$ python -q
>>> import numpy as np
>>> from numpy import linalg as LA
>>> np.set_printoptions(suppress=True, linewidth=140)
>>> def rnd(a):
...     return np.round(a, 2) + 0
... 
>>> arr = np.load("sample19.npy")
>>> rnd(arr)
array([[ 8.43, -1.17, -3.43,  3.98],
       [-7.08, -1.35,  5.21, -4.58],
       [ 5.3 ,  3.34, -6.23,  4.67],
       [ 4.56,  3.99, -6.48,  4.62],
       [-8.14,  5.5 , -1.06, -1.51],
       [-2.69, -5.32,  6.78, -4.3 ],
       [-6.55, -2.02,  5.6 , -4.65],
       [ 2.28,  5.56, -6.8 ,  4.21],
       [ 4.84,  3.75, -6.4 ,  4.64],
       [ 8.37, -5.13,  0.57,  1.83],
       [ 5.63, -7.15,  4.08, -0.74],
       [ 1.48, -7.06,  6.26, -2.96],
       [-7.64,  6.09, -1.93, -0.91],
       [-8.79,  2.75,  2.04, -3.33],
       [ 5.98, -7.05,  3.78, -0.5 ],
       [-8.51,  4.81, -0.17, -2.08],
       [-0.64, -6.36,  6.71, -3.74]])
>>> print(LA.matrix_rank(arr, rtol=0.1))
2
>>> [round(float(x), 2) for x in LA.svd(arr, compute_uv=False)[:3]]
[30.56, 27.68, 0.0]
>>> print(rnd(LA.norm(arr, 2) / LA.norm(arr)))
0.74
>>> np.argsort(-LA.norm(arr, axis=0).round(6), kind="stable")[:3]
array([0, 1, 2])
>>> left, sv, vt = LA.svd(arr)
>>> vecs = vt[:(sv > 1e-8).sum()]
>>> rng = np.random.default_rng(434)
>>> x = arr[15] + 5 * arr[13] + rng.integers(2) * np.eye(4)[3]
>>> rnd(x)
array([-52.45,  18.57,  10.04, -17.71])
>>> rnd(vecs.T @ vecs)
array([[ 0.78, -0.28, -0.14,  0.27],
       [-0.28,  0.54, -0.39,  0.13],
       [-0.14, -0.39,  0.46, -0.28],
       [ 0.27,  0.13, -0.28,  0.22]])
>>> rnd(LA.norm(x - vecs.T @ vecs @ x))
np.float64(0.88)
